% python3 -q
>>> import numpy as np
>>> import numpy.linalg as la
>>> np.set_printoptions(precision=2, suppress=True, linewidth=200)
>>> arr = np.loadtxt("m.csv", delimiter=",")
>>> print(arr)
[[2. 0. 0. 0. 0.]
 [0. 0. 0. 0. 0.]
 [3. 3. 0. 0. 0.]
 [3. 1. 3. 1. 0.]
 [0. 2. 2. 0. 3.]]
>>> # rows and columns are dependent
>>> print(la.lstsq(arr[:-1].T, arr[-1])[2])
3
>>> print(np.unique(arr.round(6), axis=0).shape)
(5, 5)
>>> rk = la.matrix_rank(arr)
>>> print(rk)
4
>>> N = la.svd(arr)[2][rk:].T
>>> print(np.round(N @ N.T, 2) + 0)
[[ 0.    0.    0.    0.    0.  ]
 [ 0.    0.    0.    0.    0.  ]
 [ 0.    0.    0.1  -0.29 -0.06]
 [ 0.    0.   -0.29  0.86  0.19]
 [ 0.    0.   -0.06  0.19  0.04]]
>>> print(np.allclose(arr @ N, 0))
True
>>> print(N.shape)
(5, 1)
>>> print(np.round(arr @ N, 2) + 0)
[[0.]
 [0.]
 [0.]
 [0.]
 [0.]]
>>> Uu, s, VT = la.svd(arr)
>>> evecs = VT[:(s > 1e-8).sum()]
>>> rng = np.random.default_rng(6094)
>>> x0 = arr[4] + 4 * arr[2] + rng.integers(2) * np.eye(5)[4]
>>> print(x0)
[12. 14.  2.  0.  3.]
>>> print(np.diag(evecs.T @ evecs))
[1.   1.   0.9  0.14 0.96]
>>> print(np.round(evecs.T @ evecs, 2) + 0)
[[ 1.    0.    0.    0.    0.  ]
 [ 0.    1.    0.    0.    0.  ]
 [ 0.    0.    0.9   0.29  0.06]
 [ 0.    0.    0.29  0.14 -0.19]
 [ 0.    0.    0.06 -0.19  0.96]]
>>> Uu, s, VT = la.svd(arr)
>>> print(s.round(2) + 0)
[6.16 3.65 2.61 0.99 0.  ]
>>> print(np.argmax(s[:-1] / (s[1:] + 1e-6)) + 1)
4
>>> other = Uu[:, :4] @ np.diag(s[:4]) @ VT[:4]
>>> print(other.round(2) + 0)
[[2. 0. 0. 0. 0.]
 [0. 0. 0. 0. 0.]
 [3. 3. 0. 0. 0.]
 [3. 1. 3. 1. 0.]
 [0. 2. 2. 0. 3.]]
>>> print(la.matrix_rank(arr, rtol=0.05))
4
>>> print(round(float(la.norm(arr - other) / la.norm(arr)), 2))
0.0
>>> print(np.round(np.abs(arr - other).max(), 2))
0.0
>>> print(np.round(la.norm(arr - other, 2), 2), round(s[4], 2))
0.0 0.0
>>> def softmax(z):
...     e = np.exp(z - z.max(axis=-1, keepdims=True))
...     return e / e.sum(axis=-1, keepdims=True)
... 
>>> print(softmax(10 * arr[1]))
[0.2 0.2 0.2 0.2 0.2]
>>> print(softmax(arr).sum(axis=1))
[1. 1. 1. 1. 1.]
>>> att = arr @ arr.T / np.sqrt(5)
>>> print(np.round(softmax(att + np.triu(np.full(att.shape, -np.inf), 1)), 2) + 0)
[[1.   0.   0.   0.   0.  ]
 [0.5  0.5  0.   0.   0.  ]
 [0.   0.   1.   0.   0.  ]
 [0.   0.   0.03 0.97 0.  ]
 [0.   0.   0.01 0.02 0.97]]
>>> mat = np.array([[-2.7, 0.1, 0.6, -1.3, -2.2],
...     [1.9, -0.3, 0.0, 0.5, 0.0],
...     [-0.8, -0.4, -0.8, 0.3, 0.5],
...     [0.6, -0.3, 1.5, 0.7, -0.2],
...     [-1.8, -0.9, 0.6, 1.5, -0.8],
...     [2.6, -1.4, -0.7, 0.4, 0.8]])
>>> mat[:, 4] *= 3
>>> print(mat)
[[-2.7  0.1  0.6 -1.3 -6.6]
 [ 1.9 -0.3  0.   0.5  0. ]
 [-0.8 -0.4 -0.8  0.3  1.5]
 [ 0.6 -0.3  1.5  0.7 -0.6]
 [-1.8 -0.9  0.6  1.5 -2.4]
 [ 2.6 -1.4 -0.7  0.4  2.4]]
>>> hat = mat @ la.solve(mat.T @ mat, mat.T)
>>> print(hat)
[[ 0.97 -0.07 -0.12 -0.06  0.04  0.03]
 [-0.07  0.8  -0.33 -0.15  0.12  0.09]
 [-0.12 -0.33  0.46 -0.25  0.2   0.15]
 [-0.06 -0.15 -0.25  0.88  0.09  0.07]
 [ 0.04  0.12  0.2   0.09  0.93 -0.05]
 [ 0.03  0.09  0.15  0.07 -0.05  0.96]]
>>> print(la.matrix_rank(np.eye(6) - hat))
1
>>> print(np.allclose(hat @ hat, hat))
True
>>> print(np.diag(hat))
[0.97 0.8  0.46 0.88 0.93 0.96]
>>> rk = la.matrix_rank(hat)
>>> print(rk)
5
>>> N = la.svd(hat)[2][rk:].T
>>> print(np.allclose(hat @ N, 0))
True
>>> print(N[:, 0] / N[np.abs(N[:, 0]).round(6).argmax(), 0])
[ 0.22  0.61  1.    0.46 -0.36 -0.27]
>>> print([int(la.matrix_rank(hat[:i])) for i in range(1, len(hat) + 1)])
[1, 2, 3, 4, 5, 5]
>>> print([int(la.matrix_rank(hat[:, :j + 1])) for j in range(6)])
[1, 2, 3, 4, 5, 5]
>>> s = 5 * 0.5 ** np.arange(5)
>>> M = rng.normal(size=(17, 5)) * rng.permutation(s)
>>> print(M)
[[ -0.32   0.88   3.31  -1.67   0.03]
 [ -0.37   0.08  -0.04  -0.62   0.82]
 [  1.49   0.23  -1.17   0.84   1.45]
 [ -0.57   0.4   -3.22  -3.74  -1.91]
 [  0.26  -0.26  -9.12   1.94  -1.49]
 [  0.03  -0.16  -3.11  -1.56  -0.17]
 [  0.78  -0.47  -4.67   1.99   1.51]
 [ -0.06  -0.86  -0.07   2.33  -1.3 ]
 [ -0.28   0.44   0.48  -1.52  -1.37]
 [  0.03  -0.16   4.69   1.17   1.48]
 [  0.11   0.01  -3.76   1.02  -0.94]
 [ -0.58  -0.62  -7.9   -2.84   0.4 ]
 [ -0.13  -0.29   4.37   3.08  -0.35]
 [  0.06   0.05   8.16  -2.44  -0.97]
 [ -0.2   -0.28  -0.48  -0.54   1.25]
 [  0.3    0.21 -12.56   3.04   0.78]
 [  0.53  -0.09  -6.52  -1.27   1.38]]
>>> print(softmax(mat[4]))
[0.02 0.06 0.26 0.64 0.01]
>>> att = mat @ mat.T / np.sqrt(5)
>>> print(softmax(att).round(6).argmax(axis=1))
[0 5 2 3 0 5]
>>> print(np.round(softmax(att), 2) + 0)
[[1.   0.   0.   0.   0.   0.  ]
 [0.   0.28 0.03 0.1  0.02 0.58]
 [0.   0.06 0.53 0.04 0.04 0.33]
 [0.2  0.14 0.03 0.35 0.22 0.06]
 [0.95 0.   0.   0.   0.05 0.  ]
 [0.   0.01 0.   0.   0.   0.98]]
